$ python -q
>>> import numpy as np
>>> np.set_printoptions(precision=2, suppress=True, linewidth=120)
>>> def rnd(a):
...     return np.round(a, 2) + 0
... 
>>> data = np.loadtxt("run4.csv", delimiter=",")
>>> data
array([[-1. ,  0.2, -0.5, -0.6,  0.4,  1.4, -0.3, -0.7,  1.3],
       [-0.9,  0.4, -0.5, -0.8, -0.4, -0.5,  1.6, -0.6, -0.9],
       [ 1.8, -0.7,  0.8,  1.1,  0.1, -0.7, -0.9,  0.3,  0.3],
       [-1.8, -1.2, -0.2, -1. , -0.2, -0.5, -0.3, -1.9, -0.9],
       [-0.9, -0.3, -1.1,  0.1,  0.2,  1.5,  1.5,  1.2, -0.7],
       [ 1.1, -0.2,  0.2,  1.1,  0. ,  0.5,  1.6, -0.5,  0.6],
       [ 1. , -0.2,  0.5,  0.3,  1. ,  1.5, -0.4, -0.9, -0.9],
       [-0.9,  1.3, -0.6, -0.3,  0.3, -0.2,  1.6, -0.7, -0.7],
       [ 0.4,  0.7, -0.3,  0.3, -0.7, -1.6,  0.8,  0.9, -1. ],
       [-0.6,  0.6,  0.1,  0.6,  0.6,  1. , -0.1, -1.3, -1.3],
       [ 0.3, -1.1, -0.3, -1.2,  2.1,  0.7,  1.5,  1.4, -0.4],
       [-2. , -1.5, -2.5, -0.5, -1. , -3.5,  1. , -1. , -8. ],
       [ 1.3,  0.1,  1.2, -0.2,  0.6,  0. , -0.1,  0.5, -1.4],
       [ 0. , -1. , -1.4,  0.2,  1.6, -0.1,  0. ,  1.3,  0.5],
       [-1.1,  0.4, -0.6,  0.2, -0.7,  0.7,  0.6,  0.6, -1. ],
       [ 1.1, -1.4,  0.6,  0.2,  0.7,  0.7,  1.3, -1. ,  0.3],
       [ 0.6, -1.7, -0.5,  1.9, -0.1,  0.5, -1.5,  0.1, -1.9],
       [-0.3, -0.6, -0.5,  0.5, -0.3,  0.1,  0.5, -0.1, -1. ],
       [ 2.2, -0.4,  1.9,  0.3,  0.2,  1.2,  1.5,  0.8, -0.8],
       [ 2.6,  0.8,  0.3,  0.2,  0.4,  0.2,  0.9,  0.6, -0.3],
       [-0.7, -0.4,  0.7, -1. ,  0.5,  1.1, -1. , -0.3,  1.8],
       [ 0.5,  0.3,  1. ,  0.5,  1.5,  0.5, -0.5, -0.5, -0.4],
       [-1.5,  0.1,  0.1, -0.8, -0.3,  0.3, -1. ,  0. , -0.1],
       [-0.8,  0.6,  0.1, -0.2, -0.4, -0.6, -1.5, -1.6,  0. ],
       [-1.7, -0.3, -1. ,  2.2, -1.6, -1.8,  0.7,  0. , -0.2],
       [ 0.9, -0.4, -2.3,  0.5, -1.2,  0.9,  0.7,  1.5, -0.1],
       [-0.4, -1.5,  1.7,  0.1, -0.3,  0.4,  1.6,  1.5, -0.3],
       [-0.8,  0.7,  0.9, -1. , -0.9,  0.4, -0.5,  0.6, -0.5],
       [ 0.5,  0.2,  1.2, -0.5,  0.7,  0.4,  0.6,  1. , -0.9],
       [-2. ,  1.4, -1.9,  0.8, -0.3,  0.8,  0.6, -1.1, -0.4],
       [ 0.8, -0.9,  0.1,  0.1,  1. ,  0.3, -0.6,  0.1,  0.6],
       [-0.5, -0.1, -0.4,  1.6,  0.4,  0.3,  1.7,  1. , -0.1],
       [ 1.6, -1.7,  0.8, -1.6,  0.1, -0.1, -1.2, -1.1, -0.3],
       [-1. ,  2. , -1.5,  0.5, -0.1, -1. ,  4.4, -1. ,  0. ],
       [-1.3, -1.9,  1. ,  0. , -0.8,  0.6,  0.2, -1.3, -0.8],
       [-0.1, -0.9, -0.1, -0.9,  0.3,  1.7, -1. ,  0.4,  0.7],
       [ 0.1,  0.5,  0.1,  0.5,  0.2,  1.3, -0.5, -2. , -0.1],
       [ 0.4,  0.7, -0.6,  0.1, -0.4, -0.9,  0.4,  1. , -1. ],
       [-0.6,  1.2,  0.5,  0.1, -0.2, -0.3,  0.4,  1. , -1.3],
       [ 0.7,  0.6, -0.3,  0.5, -0.4, -0.2,  1.2,  0.3,  0.9],
       [ 2.1,  1.4, -0.9,  0.1, -0.3,  0.1,  0.4, -0.8,  1.6],
       [ 0.1,  0.3, -2. ,  1.8,  1.2,  0.6, -0.7,  1.1, -0.9],
       [-0.3, -1.1, -0.2,  0. , -0.2, -1.6, -0.8, -1.1, -0.1]])
>>> W2 = data[[12, 14]].astype(float)
>>> for _ in range(4):
...     idx = np.linalg.norm(data[:, None] - W2, axis=-1).argmin(axis=1)
...     W2 = np.array([data[idx == j].mean(axis=0) for j in range(2)])
... 
>>> idx
array([0, 1, 0, 1, 1, 0, 0, 1, 1, 1, 0, 1, 0, 0, 1, 0, 0, 1, 0, 0, 0, 0, 1, 1, 1, 1, 0, 1, 0, 1, 0, 1, 0, 1, 1, 0, 0,
       1, 1, 0, 0, 1, 1])
>>> np.abs(W2[1] - W2[0]).argmax()
np.int64(0)
